$ python -q
>>> import numpy as np
>>> from numpy import linalg as LA
>>> np.set_printoptions(precision=1, suppress=True, linewidth=120, floatmode="fixed")
>>> def rd(a):
...     return np.round(a, 1) + 0
... 
>>> X = np.array([[0, 0, 0, 0, 0],
...     [0, 0, -1, 0, 0],
...     [3, 0, 0, 0, 0],
...     [0, -3, 0, 0, 0],
...     [0, 0, 0, 3, 0]])
>>> # null space of dimension 1
>>> rng = np.random.default_rng(21186)
>>> idx = rng.permutation(5)
>>> print(idx)
[1 2 4 0 3]
>>> M2 = X[idx][:, idx]
>>> print(rd(LA.det(M2)), rd(LA.det(X[idx])))
0.0 0.0
>>> print(np.diag(M2))
[0 0 0 0 0]
>>> print(np.allclose(X[:-1].T @ LA.lstsq(X[:-1].T, X[-1])[0], X[-1]))
False
>>> feats = np.load("a.npy")
>>> print(feats)
[[6.0 5.0 0.0 0.0]
 [5.0 6.0 0.0 0.0]
 [0.0 0.0 6.0 5.0]
 [0.0 0.0 5.0 6.0]]
>>> evals, evecs = LA.eig(feats)
>>> print(rd(evals))
[11.0  1.0 11.0  1.0]
>>> print(rd(np.prod(evals)))
121.0
>>> evals, evecs = LA.eigh(feats)
>>> print(np.unique(evals.round(6) + 0, return_counts=True)[1])
[2 2]
>>> print(rd(LA.eigvalsh(feats + 2 * np.eye(4))))
[ 3.0  3.0 13.0 13.0]
>>> print(rd(evecs @ np.diag(evals) @ evecs.T))
[[6.0 5.0 0.0 0.0]
 [5.0 6.0 0.0 0.0]
 [0.0 0.0 6.0 5.0]
 [0.0 0.0 5.0 6.0]]
>>> print(rd(evecs.T @ evecs))
[[1.0 0.0 0.0 0.0]
 [0.0 1.0 0.0 0.0]
 [0.0 0.0 1.0 0.0]
 [0.0 0.0 0.0 1.0]]
>>> print(rd(LA.eigvalsh(feats @ feats)))
[  1.0   1.0 121.0 121.0]
>>> J = np.load("data.npy")
>>> print(J)
[[-1 -2 -8  2  5]
 [-5 -5 -8  3 -2]
 [-6  5  1 -5 -1]
 [ 4  0  1  9  3]
 [ 5 -3 -5 -3  5]
 [14 13 16 -7 11]]
>>> Uu, sig, Vt = LA.svd(J)
>>> print(rd(sig))
[30.6 14.5 10.8  6.3  0.3]
>>> print(np.argmax(sig[:-1] / (sig[1:] + 1e-6)) + 1)
4
>>> M2 = Uu[:, :4] @ np.diag(sig[:4]) @ Vt[:4]
>>> print(LA.matrix_rank(J, rtol=0.05))
4
>>> print(rd(LA.norm(J - M2) / LA.norm(J)))
0.0
>>> M2 = np.c_[J[:, :3] @ np.array([[4, 5, 4], [5, 3, 4], [0, 5, 3]]), np.array([-6, 2, -6, -5, -8, 6])]
>>> print(M2)
[[-14 -51 -36  -6]
 [-45 -80 -64   2]
 [  1 -10  -1  -6]
 [ 16  25  19  -5]
 [  5  -9  -7  -8]
 [121 189 156   6]]
>>> print(LA.matrix_rank(np.c_[J, M2]))
6
>>> print(rd(LA.norm(LA.qr(J)[0].T @ M2, axis=0) ** 2 / ((M2 ** 2).sum(axis=0) + 1e-12)))
[1.0 1.0 1.0 0.9]
>>> print(rd(LA.lstsq(J, M2[:, 0])[0]))
[4.0 5.0 0.0 0.0 0.0]
>>> print(rd(np.abs(LA.svd(M2)[2][-1])))
[0.3 0.5 0.8 0.1]
>>> print(LA.cond(J) > 100)
True
>>> print(rd(np.abs(LA.svd(J)[2][-1])))
[0.4 0.6 0.5 0.0 0.5]
>>> print(np.argsort(-LA.norm(J, axis=0).round(6), kind="stable")[:3])
[2 0 1]
>>> Q, evecs = LA.qr(J[:, :1])[0], LA.qr(J[:, 1:])[0]
>>> sig = LA.svd(Q.T @ evecs, compute_uv=False)
>>> print(rd(LA.norm(Q @ Q.T - evecs @ evecs.T, 2)))
1.0
>>> print(rd(np.degrees(np.arccos(sig.clip(0, 1)))))
[2.2]
>>> M2 = np.array([[2, -2, -1, 2]])
>>> W0 = np.block([[np.zeros((1, 1)), M2], [M2.T, np.zeros((4, 4))]])
>>> print(W0)
[[ 0.0  2.0 -2.0 -1.0  2.0]
 [ 2.0  0.0  0.0  0.0  0.0]
 [-2.0  0.0  0.0  0.0  0.0]
 [-1.0  0.0  0.0  0.0  0.0]
 [ 2.0  0.0  0.0  0.0  0.0]]
>>> # null space of dimension 3
>>> vec = np.array([-3, 3, 0, 1, 0])
>>> a = np.maximum(W0 @ vec, 0)
>>> print(np.flatnonzero(a > 1e-9))
[0 2 3]
>>> print(np.maximum(W0 @ vec, 0) - np.maximum(-W0 @ vec, 0))
[ 5.0 -6.0  6.0  3.0 -6.0]
>>> print(W0 * (a > 1e-9)[:, None])
[[ 0.0  2.0 -2.0 -1.0  2.0]
 [ 0.0  0.0  0.0  0.0  0.0]
 [-2.0  0.0  0.0  0.0  0.0]
 [-1.0  0.0  0.0  0.0  0.0]
 [ 0.0  0.0  0.0  0.0  0.0]]
>>> Uu, sig, Vt = LA.svd(W0)
>>> evecs = Vt[:(sig > 1e-8).sum()]
>>> vec = W0[1] + 4 * W0[4] + rng.integers(2) * np.eye(5)[1]
>>> print(vec)
[10.0  1.0  0.0  0.0  0.0]
>>> print(rd(LA.norm(vec - evecs.T @ evecs @ vec)))
0.8
>>> print(rd(np.diag(evecs.T @ evecs)))
[1.0 0.3 0.3 0.1 0.3]
>>> theta = np.deg2rad(180)
>>> mat = np.eye(6)
>>> mat[np.ix_([1, 5], [1, 5])] = [[np.cos(theta), -np.sin(theta)], [np.sin(theta), np.cos(theta)]]
>>> print(rd(mat))
[[ 1.0  0.0  0.0  0.0  0.0  0.0]
 [ 0.0 -1.0  0.0  0.0  0.0  0.0]
 [ 0.0  0.0  1.0  0.0  0.0  0.0]
 [ 0.0  0.0  0.0  1.0  0.0  0.0]
 [ 0.0  0.0  0.0  0.0  1.0  0.0]
 [ 0.0  0.0  0.0  0.0  0.0 -1.0]]
>>> evals, evecs = LA.eigh(W0)
>>> print(rd(LA.eigvalsh(W0 @ W0)))
[ 0.0  0.0  0.0 13.0 13.0]
>>> print(rd(evecs @ np.diag(evals) @ evecs.T))
[[ 0.0  2.0 -2.0 -1.0  2.0]
 [ 2.0  0.0  0.0  0.0  0.0]
 [-2.0  0.0  0.0  0.0  0.0]
 [-1.0  0.0  0.0  0.0  0.0]
 [ 2.0  0.0  0.0  0.0  0.0]]
>>> print(rd(LA.eigvalsh(W0 + 5 * np.eye(5))))
[1.4 5.0 5.0 5.0 8.6]
>>> print(rd(evecs.T @ evecs))
[[1.0 0.0 0.0 0.0 0.0]
 [0.0 1.0 0.0 0.0 0.0]
 [0.0 0.0 1.0 0.0 0.0]
 [0.0 0.0 0.0 1.0 0.0]
 [0.0 0.0 0.0 0.0 1.0]]
>>> idx = rng.permutation(5)
>>> print(idx)
[1 3 2 4 0]
>>> M2 = W0[idx][:, idx]
>>> print(M2)
[[ 0.0  0.0  0.0  0.0  2.0]
 [ 0.0  0.0  0.0  0.0 -1.0]
 [ 0.0  0.0  0.0  0.0 -2.0]
 [ 0.0  0.0  0.0  0.0  2.0]
 [ 2.0 -1.0 -2.0  2.0  0.0]]
>>> print(rd(LA.det(M2)), rd(LA.det(W0[idx])))
0.0 0.0
>>> print(np.diag(M2))
[0.0 0.0 0.0 0.0 0.0]
>>> r = LA.matrix_rank(W0)
>>> print(r)
2
>>> null = LA.svd(W0)[2][r:].T
>>> print(np.allclose(W0 @ null, 0))
True
>>> print([int(LA.matrix_rank(W0[:, :j + 1])) for j in range(5)])
[1, 2, 2, 2, 2]
>>> print(rd(W0 @ null))
[[0.0 0.0 0.0]
 [0.0 0.0 0.0]
 [0.0 0.0 0.0]
 [0.0 0.0 0.0]
 [0.0 0.0 0.0]]
>>> Uu, sig, Vt = LA.svd(X)
>>> evecs = Vt[:(sig > 1e-8).sum()]
>>> vec = X[1] + 2 * X[4] + rng.integers(2) * np.eye(5)[2]
>>> print(vec)
[0.0 0.0 0.0 6.0 0.0]
>>> print(np.allclose(evecs.T @ evecs @ vec, vec))
True
>>> print(evecs.T @ evecs)
[[1.0 0.0 0.0 0.0 0.0]
 [0.0 1.0 0.0 0.0 0.0]
 [0.0 0.0 1.0 0.0 0.0]
 [0.0 0.0 0.0 1.0 0.0]
 [0.0 0.0 0.0 0.0 0.0]]
>>> print(np.diag(evecs.T @ evecs))
[1.0 1.0 1.0 1.0 0.0]
>>> print(rd(LA.norm(vec - evecs.T @ evecs @ vec)))
0.0
>>> M = np.array([[0, 0, 0, 0], [0, 0, 1, 0], [0, 1, 0, 1], [0, 0, 1, 0]])
>>> print(M)
[[0 0 0 0]
 [0 0 1 0]
 [0 1 0 1]
 [0 0 1 0]]
>>> print(rd(LA.det(2 * M)), rd(LA.det(M)))
0.0 0.0
>>> print(rd(LA.eigvals(M).sum().real))
0.0
>>> print(rd(np.poly(M)))
[ 1.0  0.0 -2.0  0.0  0.0]
>>> r = LA.matrix_rank(M)
>>> print(r)
2
>>> null = LA.svd(M)[2][r:].T
>>> print([int(LA.matrix_rank(M[:i])) for i in range(1, len(M) + 1)])
[0, 1, 2, 2]
>>> print([int(LA.matrix_rank(M[:, :j + 1])) for j in range(4)])
[0, 1, 2, 2]
>>> print(M @ null)
[[0.0 0.0]
 [0.0 0.0]
 [0.0 0.0]
 [0.0 0.0]]
>>> m1 = np.array([[3, 3, 3], [3, 6, 6], [3, 6, 9]])
>>> print(m1)
[[3 3 3]
 [3 6 6]
 [3 6 9]]
>>> # symmetric
>>> vec = np.ones(3)
>>> for _ in range(6):
...     vec = m1 @ vec
...     vec /= LA.norm(vec)
...     print(round(vec @ m1 @ vec, 1))
... 
15.1
15.1
15.1
15.1
15.1
15.1
>>> print(rd(LA.eigvalsh(m1)[-1]))
15.1
>>> Uu, sig, Vt = LA.svd(m1, full_matrices=False)
>>> print(np.abs(Uu[:, 0]).round(6).argmax())
2
>>> print(Uu.shape, sig.shape, Vt.shape)
(3, 3) (3,) (3, 3)
>>> print(rd(Vt @ Vt.T))
[[1.0 0.0 0.0]
 [0.0 1.0 0.0]
 [0.0 0.0 1.0]]
>>> print(rd(sig / sig[0]))
[1.0 0.1 0.1]
>>> print(rd(np.sqrt((sig ** 2).sum())), rd(LA.norm(m1)))
15.3 15.3
>>> vec = np.array([-1, 2, -1])
>>> y = m1 @ vec
>>> c, lr = np.zeros(3), 1 / LA.norm(m1, 2) ** 2
>>> for i in range(4):
...     c -= lr * m1.T @ (m1 @ c - y)
...     if i % 1 == 0: print(i, round(LA.norm(m1 @ c - y), 1))
... 
0 2.4
1 2.4
2 2.4
3 2.4
>>> print(rd(LA.cond(m1)))
16.4
>>> evals, evecs = LA.eigh(m1)
>>> vec = np.array([-1, -1, 3])
>>> print(rd(evecs * np.maximum(evals, 0) @ evecs.T))
[[3.0 3.0 3.0]
 [3.0 6.0 6.0]
 [3.0 6.0 9.0]]
>>> print(np.abs(m1).sum(axis=1).max(), rd(np.abs(evals).max()))
18 15.1
>>> print(rd(evecs * np.sqrt(evals) @ evecs.T))
[[1.5 0.7 0.5]
 [0.7 2.0 1.2]
 [0.5 1.2 2.7]]
>>> print(rd(evecs * np.abs(evals) @ evecs.T))
[[3.0 3.0 3.0]
 [3.0 6.0 6.0]
 [3.0 6.0 9.0]]
>>> M2 = m1 / np.sqrt((m1 ** 2).mean(axis=1, keepdims=True))
>>> print(LA.matrix_rank(M2) == LA.matrix_rank(m1))
True
>>> print(m1 - m1.mean(axis=1, keepdims=True))
[[ 0.0  0.0  0.0]
 [-2.0  1.0  1.0]
 [-3.0  0.0  3.0]]
>>> print(LA.matrix_rank(m1 - m1.mean(axis=1, keepdims=True)))
2
>>> K = np.loadtxt("test1.csv", delimiter=",")
>>> print(K)
[[1.0 0.0 2.0]
 [0.0 1.0 3.0]
 [0.0 0.0 3.0]]
>>> r0 = np.array([-1, -9, 2])
>>> M2 = K + np.outer(r0, np.eye(3)[0])
>>> print(rd(LA.det(M2) / LA.det(K)), rd(1 + LA.solve(K, r0)[0]))
-1.3 -1.3
>>> print(M2)
[[ 0.0  0.0  2.0]
 [-9.0  1.0  3.0]
 [ 2.0  0.0  3.0]]
